>>> import numpy as np
>>> import numpy.linalg as la
>>> np.set_printoptions(suppress=True, linewidth=200)
>>> def rnd(a):
...     return np.round(a, 1) + 0
... 
>>> M = np.array([[6, 6, 0, 0], [-9, 8, 0, 0], [0, 0, 6, 6], [0, 0, -9, 8]])
>>> # 2 blocks once reordered
>>> x = np.array([-1, 2, -1, 2])
>>> target = M @ x
>>> c, lr = np.zeros(4), 1 / la.norm(M, 2) ** 2
>>> for i in range(300):
...     c -= lr * M.T @ (M @ c - target)
...     if i % 50 == 0: print(i, round(la.norm(M @ c - target), 1))
... 
0 5.8
50 0.0
100 0.0
150 0.0
200 0.0
250 0.0
>>> print(c)
[-1.  2. -1.  2.]
>>> print(rnd(la.cond(M)))
1.4
>>> arr = np.loadtxt("a.csv", delimiter=",")
>>> print(arr)
[[ -6.8  35.2 -32.6 -16.2  -2.2  -4.8   5.3 -10.9]
 [ -5.4  33.4 -31.4 -15.   -3.1  -4.2   3.2 -10.1]
 [ -9.5  32.9 -32.2 -16.   -4.9  -3.6   1.6 -10.9]
 [ -6.4  35.1 -31.7 -16.1  -3.6  -4.5   3.8 -10.9]
 [ -7.1  33.5 -30.8 -15.7  -2.9  -4.1   3.7  -9.4]
 [  5.6  -7.6  -4.3 -24.9  -1.6  27.5  12.3  46.4]
 [ -5.9  33.9 -31.9 -16.6  -3.8  -4.9   6.   -8.5]
 [  6.6  -5.7  -4.6 -23.2   0.3  27.4  12.8  45. ]
 [ -6.1  34.5 -31.  -17.   -6.   -2.6   3.1 -10.2]
 [ -5.1  33.4 -31.7 -13.7  -6.   -4.1   3.7 -10. ]
 [ -5.7  33.3 -30.4 -16.6  -3.4  -2.7   4.2 -11.3]
 [ -5.   32.6 -32.8 -17.2  -3.3  -2.    2.3 -12.1]
 [  7.6  -8.   -1.6 -21.9   0.5  27.   13.9  45.8]
 [ -5.7  34.2 -30.9 -15.5  -4.9  -3.2   3.3 -11.3]
 [  5.4  -7.3  -4.3 -23.7   1.5  28.1  12.   45.7]
 [ -4.7  34.1 -31.4 -13.2  -4.7  -6.3   4.2 -10.4]
 [ -4.4  34.7 -31.4 -15.7  -5.5  -3.    3.9 -11.9]
 [ -4.7  34.3 -31.6 -17.6  -4.5  -2.6   4.1 -10.5]
 [  5.5  -7.1  -4.  -24.7   0.3  28.1  12.8  47.9]
 [  5.9  -7.8  -1.8 -25.5   0.3  27.2  12.6  44. ]
 [  4.6  -6.2  -3.8 -23.8  -0.4  28.6  12.6  45. ]
 [  6.2  -8.5  -3.4 -24.7  -1.5  28.4  11.4  46.2]
 [ -5.3  36.4 -33.9 -15.7  -2.8  -2.3   5.9 -10.8]
 [  5.5  -7.2  -1.9 -23.9   0.2  28.5  12.2  46.7]
 [  6.4  -8.2  -3.7 -24.8  -1.2  28.   10.5  46.7]
 [ -5.3  33.7 -30.4 -17.7  -4.6  -4.1   4.1 -10.1]
 [ -6.2  34.  -29.2 -17.1  -3.9  -4.6   4.7 -10.4]
 [ -5.2  33.9 -32.9 -16.7  -4.7  -4.3   2.9 -10.1]
 [ -6.1  36.  -30.7 -15.9  -2.7  -3.1   4.4 -12. ]
 [  5.2  -8.8  -5.  -22.2   1.2  29.3  13.9  45.9]
 [ -7.1  34.1 -33.2 -15.6  -3.2  -3.    5.   -9.3]
 [  6.8  -5.9  -2.9 -24.3  -0.1  27.4  11.1  44.3]
 [ -6.1  33.  -30.5 -17.   -3.6  -2.9   1.7 -11.6]
 [  4.7  -9.1  -5.5 -22.7  -0.5  27.6  12.3  46.9]
 [  7.6  -8.   -4.6 -25.    1.1  26.5  11.7  45.9]
 [  6.6  -7.9  -5.2 -24.    0.6  28.3  11.4  47.5]
 [  6.5  -5.7  -5.  -22.7   0.4  25.9  11.   45.7]]
>>> gram = arr.T @ arr
>>> print(np.allclose(gram, gram.T))
True
>>> print(rnd(la.svd(arr, compute_uv=False) ** 2))
[63485.1 50700.8    67.5    53.     42.2    32.1    26.4    14.5]
>>> print(rnd(la.eigvalsh(gram)[::-1]))
[63485.1 50700.8    67.5    53.     42.2    32.1    26.4    14.5]
